% ipython --no-banner

In [1]: import numpy as np

In [2]: np.set_printoptions(suppress=True, linewidth=140)

In [3]: W0 = np.loadtxt("m.csv", delimiter=",")

In [4]: W0
Out[4]: 
array([[54., 39., 48., 44.],
       [39., 39., 37., 24.],
       [48., 37., 50., 44.],
       [44., 24., 44., 48.]])

In [5]: evals, evecs = np.linalg.eigh(W0)

In [6]: print(np.round(evecs.T @ evecs, 4) + 0)
[[1. 0. 0. 0.]
 [0. 1. 0. 0.]
 [0. 0. 1. 0.]
 [0. 0. 0. 1.]]

In [7]: np.round(np.linalg.eigvalsh(W0 @ W0), 4)
Out[7]: array([    0.0064,    15.6998,   368.8884, 28140.4053])

In [8]: np.unique(evals.round(6) + 0, return_counts=True)[1]
Out[8]: array([1, 1, 1, 1])

In [9]: print(round(float(evals.sum()), 4), np.trace(W0))
191.0 191.0

In [10]: np.round(evecs @ np.diag(evals) @ evecs.T, 4)
Out[10]: 
array([[54., 39., 48., 44.],
       [39., 39., 37., 24.],
       [48., 37., 50., 44.],
       [44., 24., 44., 48.]])

In [11]: np.round(evecs.T @ W0 @ evecs, 4) + 0
Out[11]: 
array([[  0.0802,   0.    ,   0.    ,   0.    ],
       [  0.    ,   3.9623,   0.    ,   0.    ],
       [  0.    ,   0.    ,  19.2065,   0.    ],
       [  0.    ,   0.    ,   0.    , 167.751 ]])

In [12]: print((evals > 1e-8).sum(), (evals < -1e-8).sum())
4 0

In [13]: np.kron(np.eye(2, dtype=int), W0)
Out[13]: 
array([[54., 39., 48., 44.,  0.,  0.,  0.,  0.],
       [39., 39., 37., 24.,  0.,  0.,  0.,  0.],
       [48., 37., 50., 44.,  0.,  0.,  0.,  0.],
       [44., 24., 44., 48.,  0.,  0.,  0.,  0.],
       [ 0.,  0.,  0.,  0., 54., 39., 48., 44.],
       [ 0.,  0.,  0.,  0., 39., 39., 37., 24.],
       [ 0.,  0.,  0.,  0., 48., 37., 50., 44.],
       [ 0.,  0.,  0.,  0., 44., 24., 44., 48.]])

In [14]: round(float(np.linalg.eigvals(W0).sum().real), 4)
Out[14]: 191.0

In [15]: print(round(float(np.linalg.det(2 * W0)), 4), np.round(np.linalg.det(W0), 4))
16384.0 1024.0

In [16]: round(float(np.linalg.det(W0[::-1])), 4)
Out[16]: 1024.0

In [17]: W = np.array([[-2, 1, -1, 0, 2, 0],
    ...:     [-2, 1, 2, -2, -2, 0],
    ...:     [1, -2, 0, 0, 1, -2],
    ...:     [-2, 1, 1, 2, 0, 0]])

In [18]: b = np.array([1, -2, 1, 2, 0, -3])

In [19]: H = np.maximum(W0 @ W + b, 0)

In [20]: print((H > 0).astype(int))
[[0 1 1 1 1 0]
 [0 1 1 0 1 0]
 [0 1 1 1 1 0]
 [0 1 1 1 1 0]]

In [21]: Z = np.array([[-3, -3], [3, -2], [-2, 3], [-2, 2], [1, 1], [2, -1]])

In [22]: H @ Z
Out[22]: 
array([[ 33., 231.],
       [-13., 177.],
       [-21., 263.],
       [-44., 291.]])

In [23]: print((H @ Z).round(6).argmax(axis=1))
[1 1 1 1]

In [24]: M = np.array([[3.0, 1.0, 1.0], [1.0, 3.0, 1.0], [1.0, 1.0, 3.0]])

In [25]: M
Out[25]: 
array([[3., 1., 1.],
       [1., 3., 1.],
       [1., 1., 3.]])

In [26]: round(float(np.linalg.eigvals(M).sum().real), 4)
Out[26]: 9.0

In [27]: np.einsum("ij,ji->", M, M)
Out[27]: np.float64(33.0)

In [28]: round(float(np.linalg.det(M[::-1])), 4)
Out[28]: -20.0

In [29]: np.kron(np.eye(2, dtype=int), M)
Out[29]: 
array([[3., 1., 1., 0., 0., 0.],
       [1., 3., 1., 0., 0., 0.],
       [1., 1., 3., 0., 0., 0.],
       [0., 0., 0., 3., 1., 1.],
       [0., 0., 0., 1., 3., 1.],
       [0., 0., 0., 1., 1., 3.]])

In [30]: np.einsum("ii->", M)
Out[30]: np.float64(9.0)

In [31]: evals, evecs = np.linalg.eigh(M)

In [32]: x0 = np.array([-1, -3, -1])

In [33]: np.round(evecs * np.abs(evals) @ evecs.T, 4)
Out[33]: 
array([[3., 1., 1.],
       [1., 3., 1.],
       [1., 1., 3.]])

In [34]: (np.sign(evecs[:, -1].round(6)) == np.sign(evecs[0, -1].round(6))).astype(int)
Out[34]: array([1, 1, 1])

In [35]: print(np.round(evecs * np.sqrt(evals) @ evecs.T, 4))
[[1.6882 0.274  0.274 ]
 [0.274  1.6882 0.274 ]
 [0.274  0.274  1.6882]]

In [36]: mat = np.load("run0.npy")

In [37]: mat
Out[37]: 
array([[ 1,  0,  0,  0],
       [ 2,  1,  0,  0],
       [ 3,  0,  1,  0],
       [-2, -2, -3,  1]])

In [38]: evals, evecs = np.linalg.eig(mat)

In [39]: print(np.round(np.sort(np.linalg.eigvals(np.linalg.inv(mat))), 4))
[1. 1. 1. 1.]

In [40]: np.round(np.sort(np.linalg.eigvals(mat @ mat)), 4)
Out[40]: array([1., 1., 1., 1.])

In [41]: np.round(np.sort(np.linalg.eigvals(mat.T)), 4)
Out[41]: array([1., 1., 1., 1.])

In [42]: np.prod(evals)
Out[42]: np.float64(1.0)

In [43]: mat @ evecs[:, 0] - evals[0] * evecs[:, 0]
Out[43]: array([0., 0., 0., 0.])

In [44]: Uu, sigma, Vt = np.linalg.svd(mat)

In [45]: sigma.round(4)
Out[45]: array([5.2496, 2.3313, 1.    , 0.0817])

In [46]: np.argmax(sigma[:-1] / (sigma[1:] + 1e-6)) + 1
Out[46]: np.int64(3)

In [47]: Y = Uu[:, :3] @ np.diag(sigma[:3]) @ Vt[:3]

In [48]: print(np.linalg.matrix_rank(mat, rtol=0.05))
3

In [49]: print(Y.round(4))
[[ 0.994   0.0131  0.0197  0.0736]
 [ 2.0011  0.9977 -0.0035 -0.0131]
 [ 3.0016 -0.0035  0.9948 -0.0197]
 [-1.9995 -2.0011 -3.0016  0.994 ]]

In [50]: def softmax(z):
    ...:     e = np.exp(z - z.max(axis=-1, keepdims=True))
    ...:     return e / e.sum(axis=-1, keepdims=True)
    ...: 

In [51]: np.round(softmax(10 * Y[1]), 4) + 0
Out[51]: array([1., 0., 0., 0.])

In [52]: np.round(softmax(Y[1] + 2), 4)
Out[52]: array([0.6117, 0.2243, 0.0824, 0.0816])

In [53]: np.round(softmax(Y[1]), 4)
Out[53]: array([0.6117, 0.2243, 0.0824, 0.0816])

In [54]: print(np.round(softmax(Y).sum(axis=1), 4))
[1. 1. 1. 1.]

In [55]: S = Y @ Y.T / np.sqrt(4)

In [56]: print(np.round(softmax(S)[1] @ Y, 4))
[ 2.4908  0.3431  0.5663 -0.0087]

In [57]: rng = np.random.default_rng(715640)

In [58]: labels = rng.permutation(4)

In [59]: print(labels)
[0 1 2 3]

In [60]: Y = mat[labels][:, labels]

In [61]: np.round(np.sort(np.abs(np.linalg.eigvals(Y))), 4)
Out[61]: array([1., 1., 1., 1.])

In [62]: np.diag(Y)
Out[62]: array([1, 1, 1, 1])

In [63]: np.allclose(Y, mat)
Out[63]: True

In [64]: np.trace(Y)
Out[64]: np.int64(4)

In [65]: np.argsort(-np.linalg.norm(mat, axis=0).round(6), kind="stable")[:3]
Out[65]: array([0, 2, 1])

In [66]: round(np.linalg.norm(mat, 2) / np.linalg.norm(mat), 4)
Out[66]: np.float64(0.9003)

In [67]: X = np.array([[0.4, -0.4, -1.0],
    ...:     [-1.3, -0.1, -0.7],
    ...:     [0.6, 0.3, -0.1],
    ...:     [2.0, -0.3, 0.4]])

In [68]: X
Out[68]: 
array([[ 0.4, -0.4, -1. ],
       [-1.3, -0.1, -0.7],
       [ 0.6,  0.3, -0.1],
       [ 2. , -0.3,  0.4]])

In [69]: proj = X @ np.linalg.solve(X.T @ X, X.T)

In [70]: proj.round(4)
Out[70]: 
array([[ 0.8706,  0.2714,  0.0925,  0.1745],
       [ 0.2714,  0.4309, -0.1939, -0.366 ],
       [ 0.0925, -0.1939,  0.9339, -0.1247],
       [ 0.1745, -0.366 , -0.1247,  0.7646]])

In [71]: print(np.linalg.matrix_rank(np.eye(4) - proj))
1

In [72]: Y = np.array([[-1.3], [0.1], [-0.2]])

In [73]: Z = np.array([[1.2, -0.2, -0.1, 2.7]])

In [74]: A = Y @ Z

In [75]: A.round(4)
Out[75]: 
array([[-1.56,  0.26,  0.13, -3.51],
       [ 0.12, -0.02, -0.01,  0.27],
       [-0.24,  0.04,  0.02, -0.54]])

In [76]: round(np.trace(np.linalg.pinv(A) @ A), 4)
Out[76]: np.float64(1.0)

In [77]: print(np.unique(A.round(6), axis=0).shape)
(3, 4)

In [78]: Y = A / np.linalg.norm(A, axis=1, keepdims=True)

In [79]: cov = Y @ Y.T

In [80]: print((cov - 2 * np.eye(3)).round(6).argmax(axis=1))
[2 0 0]

In [81]: print((np.abs(cov) > 0.9).astype(int))
[[1 1 1]
 [1 1 1]
 [1 1 1]]

In [82]: Uu, sigma, Vt = np.linalg.svd(A)

In [83]: np.argmax(sigma[:-1] / (sigma[1:] + 1e-6)) + 1
Out[83]: np.int64(1)

In [84]: sigma.round(4) + 0
Out[84]: array([3.9086, 0.    , 0.    ])

In [85]: Y = Uu[:, :1] @ np.diag(sigma[:1]) @ Vt[:1]

In [86]: round(np.linalg.norm(A - Y) / np.linalg.norm(A), 4)
Out[86]: np.float64(0.0)

In [87]: print(np.round(np.linalg.norm(A - Y, 2), 4), round(sigma[1], 4))
0.0 0.0

In [88]: np.linalg.matrix_rank(A, rtol=0.05)
Out[88]: np.int64(1)

In [89]: r0, v = M[1], M[0]

In [90]: r0 @ v
Out[90]: np.float64(7.0)

In [91]: p = (r0 @ v) / (r0 @ r0) * r0

In [92]: np.outer(r0, v)
Out[92]: 
array([[3., 1., 1.],
       [9., 3., 3.],
       [3., 1., 1.]])

In [93]: np.round(v - p, 4)
Out[93]: array([ 2.3636, -0.9091,  0.3636])

In [94]: arr = np.load("w.npy")

In [95]: arr
Out[95]: 
array([[-1,  0,  2],
       [ 2, -2, -1],
       [ 1, -1,  0]])

In [96]: np.round(np.abs(np.linalg.svd(arr)[2][-1]), 4)
Out[96]: array([0.7276, 0.5917, 0.3471])

In [97]: np.linalg.cond(arr) > 100
Out[97]: np.False_

In [98]: print(round(np.linalg.norm(arr, 2) / np.linalg.norm(arr), 4))
0.8982

In [99]: [round(float(x), 4) for x in np.linalg.svd(arr, compute_uv=False)[:3]]
Out[99]: [3.5926, 1.7515, 0.1589]

In [100]: evals, evecs = np.linalg.eig(arr)

In [101]: print(np.round(np.sort(np.linalg.eigvals(arr @ arr)), 4))
[ 0.2123  0.4558 10.3319]

In [102]: np.round(arr @ evecs[:, 0] - evals[0] * evecs[:, 0], 4) + 0
Out[102]: array([0., 0., 0.])

In [103]: evals.round(4)
Out[103]: array([-3.2143, -0.4608,  0.6751])

In [104]: np.round(np.sort(np.linalg.eigvals(arr.T)), 4)
Out[104]: array([-3.2143, -0.4608,  0.6751])

In [105]: np.round(np.sort(np.linalg.eigvals(np.linalg.inv(arr))), 4)
Out[105]: array([-2.1701, -0.3111,  1.4812])

In [106]: Y = arr / np.sqrt((arr ** 2).mean(axis=1, keepdims=True))

In [107]: np.linalg.matrix_rank(Y) == np.linalg.matrix_rank(arr)
Out[107]: np.True_

In [108]: Y[2].round(4)
Out[108]: array([ 1.2247, -1.2247,  0.    ])

In [109]: print(np.round(np.linalg.norm(Y, axis=1), 4))
[1.7321 1.7321 1.7321]

In [110]: E = np.loadtxt("x.csv", delimiter=",")

In [111]: print(E)
[[0. 0. 0. 0.]
 [0. 5. 0. 0.]
 [0. 0. 9. 0.]
 [0. 0. 0. 1.]]

In [112]: np.round(E @ np.linalg.pinv(E) @ E, 4)
Out[112]: 
array([[0., 0., 0., 0.],
       [0., 5., 0., 0.],
       [0., 0., 9., 0.],
       [0., 0., 0., 1.]])

In [113]: np.abs(np.diag(np.linalg.qr(E)[1])) > 1e-9
Out[113]: array([False,  True,  True,  True])

In [114]: np.unique(E.round(6), axis=0).shape
Out[114]: (4, 4)

In [115]: np.flatnonzero(np.linalg.matrix_power((E != 0) + (E.T != 0) + np.eye(4), 4)[2])
Out[115]: array([2])

In [116]: (np.linalg.matrix_power((E != 0) + (E.T != 0) + np.eye(4), 4) > 0).astype(int)
Out[116]: 
array([[1, 0, 0, 0],
       [0, 1, 0, 0],
       [0, 0, 1, 0],
       [0, 0, 0, 1]])

In [117]: E @ E
Out[117]: 
array([[ 0.,  0.,  0.,  0.],
       [ 0., 25.,  0.,  0.],
       [ 0.,  0., 81.,  0.],
       [ 0.,  0.,  0.,  1.]])

In [118]: np.round(np.sort(np.linalg.eigvals(E).real), 4)
Out[118]: array([0., 1., 5., 9.])

In [119]: (E != 0).astype(int)
Out[119]: 
array([[0, 0, 0, 0],
       [0, 1, 0, 0],
       [0, 0, 1, 0],
       [0, 0, 0, 1]])

In [120]: labels = rng.permutation(4)

In [121]: labels
Out[121]: array([1, 2, 3, 0])

In [122]: Y = E[labels][:, labels]

In [123]: np.trace(Y)
Out[123]: np.float64(15.0)

In [124]: np.allclose(Y, E)
Out[124]: False

In [125]: Y
Out[125]: 
array([[5., 0., 0., 0.],
       [0., 9., 0., 0.],
       [0., 0., 1., 0.],
       [0., 0., 0., 0.]])

In [126]: print(np.round(np.linalg.norm(E, 2) / np.linalg.norm(E), 4))
0.8701

In [127]: np.linalg.cond(E) > 100
Out[127]: np.True_

In [128]: E[:, 2] @ E[:, 3]
Out[128]: np.float64(0.0)

In [129]: np.round(np.linalg.norm(E, axis=0), 4)
Out[129]: array([0., 5., 9., 1.])

In [130]: E @ E.T
Out[130]: 
array([[ 0.,  0.,  0.,  0.],
       [ 0., 25.,  0.,  0.],
       [ 0.,  0., 81.,  0.],
       [ 0.,  0.,  0.,  1.]])

In [131]: F = np.load("sample2.npy")

In [132]: F
Out[132]: 
array([[-27.9922, -41.9871,  13.9941],
       [-27.2937, -40.8442,  13.4714],
       [-25.9866, -38.7144,  12.4989],
       [-25.5724, -38.0422,  12.1924],
       [-22.0002, -32.2997,   9.5861],
       [-13.5796, -19.2444,   3.8013],
       [-11.1357, -15.6194,   2.2661],
       [ -8.2189, -11.4228,   0.5748],
       [ -7.5876, -10.5364,   0.2362],
       [ -4.1872,  -5.9257,  -1.3174],
       [ -2.6133,  -3.9005,  -1.7664],
       [ -1.633 ,  -2.6711,  -1.8547],
       [ -0.0068,  -0.1394,  -0.2305],
       [ -0.0021,   0.0816,   0.1361],
       [ -0.0406,   0.3879,   0.6329],
       [ -0.1716,   0.9512,   1.4195],
       [ -0.5846,   2.8424,   3.0581],
       [ -0.6456,   3.2243,   3.2794],
       [ -0.8021,   4.4788,   3.8644],
       [ -0.8304,   4.772 ,   3.9767],
       [ -0.9996,   9.2457,   5.0359],
       [ -0.7931,  14.8933,   5.4645],
       [ -0.4644,  19.1049,   5.4547],
       [ -0.4492,  19.2701,   5.4504],
       [  1.4033,  34.2512,   4.2592]])

In [133]: Z = F[[6, 0]].astype(float)

In [134]: for _ in range(3):
     ...:     labels = np.linalg.norm(F[:, None] - Z, axis=-1).argmin(axis=1)
     ...:     Z = np.array([F[labels == j].mean(axis=0) for j in range(2)])
     ...: 

In [135]: labels
Out[135]: array([1, 1, 1, 1, 1, 0, 0, 0, 0, 0, 0, 0, 0, 0, 0, 0, 0, 0, 0, 0, 0, 0, 0, 0, 0])

In [136]: np.round(Z[1] - Z[0], 4)
Out[136]: array([-23.1019, -40.5797,  10.1615])

In [137]: Z.round(4)
Out[137]: 
array([[ -2.6671,   2.2022,   2.1871],
       [-25.769 , -38.3775,  12.3486]])

In [138]: x0 = np.ones(3)

In [139]: for _ in range(6):
     ...:     x0 = M @ x0
     ...:     x0 /= np.linalg.norm(x0)
     ...:     print(round(x0 @ M @ x0, 4))
     ...: 
5.0
5.0
5.0
5.0
5.0
5.0

In [140]: x0.round(4)
Out[140]: array([0.5774, 0.5774, 0.5774])

In [141]: Y = np.c_[F[:, :2] @ np.array([[2, 2], [-2, -1]]), np.array([2, 1, 0, 1, 1, 2, 1, 1, 0, 1, 2, 1, 2, 1, 1, 1, 1, 2, 1, 0, 0, 2, 0, 1, 0])]

In [142]: Y.round(4)
Out[142]: 
array([[ 27.9898, -13.9973,   2.    ],
       [ 27.101 , -13.7432,   1.    ],
       [ 25.4556, -13.2588,   0.    ],
       [ 24.9396, -13.1026,   1.    ],
       [ 20.599 , -11.7007,   1.    ],
       [ 11.3296,  -7.9148,   2.    ],
       [  8.9674,  -6.652 ,   1.    ],
       [  6.4078,  -5.015 ,   1.    ],
       [  5.8976,  -4.6388,   0.    ],
       [  3.477 ,  -2.4487,   1.    ],
       [  2.5744,  -1.3261,   2.    ],
       [  2.0762,  -0.5949,   1.    ],
       [  0.2652,   0.1258,   2.    ],
       [ -0.1674,  -0.0858,   1.    ],
       [ -0.857 ,  -0.4691,   1.    ],
       [ -2.2456,  -1.2944,   1.    ],
       [ -6.854 ,  -4.0116,   1.    ],
       [ -7.7398,  -4.5155,   2.    ],
       [-10.5618,  -6.083 ,   1.    ],
       [-11.2048,  -6.4328,   0.    ],
       [-20.4906, -11.2449,   0.    ],
       [-31.3728, -16.4795,   2.    ],
       [-39.1386, -20.0337,   0.    ],
       [-39.4386, -20.1685,   1.    ],
       [-65.6958, -31.4446,   0.    ]])

In [143]: np.linalg.matrix_rank(np.c_[F, Y])
Out[143]: np.int64(4)
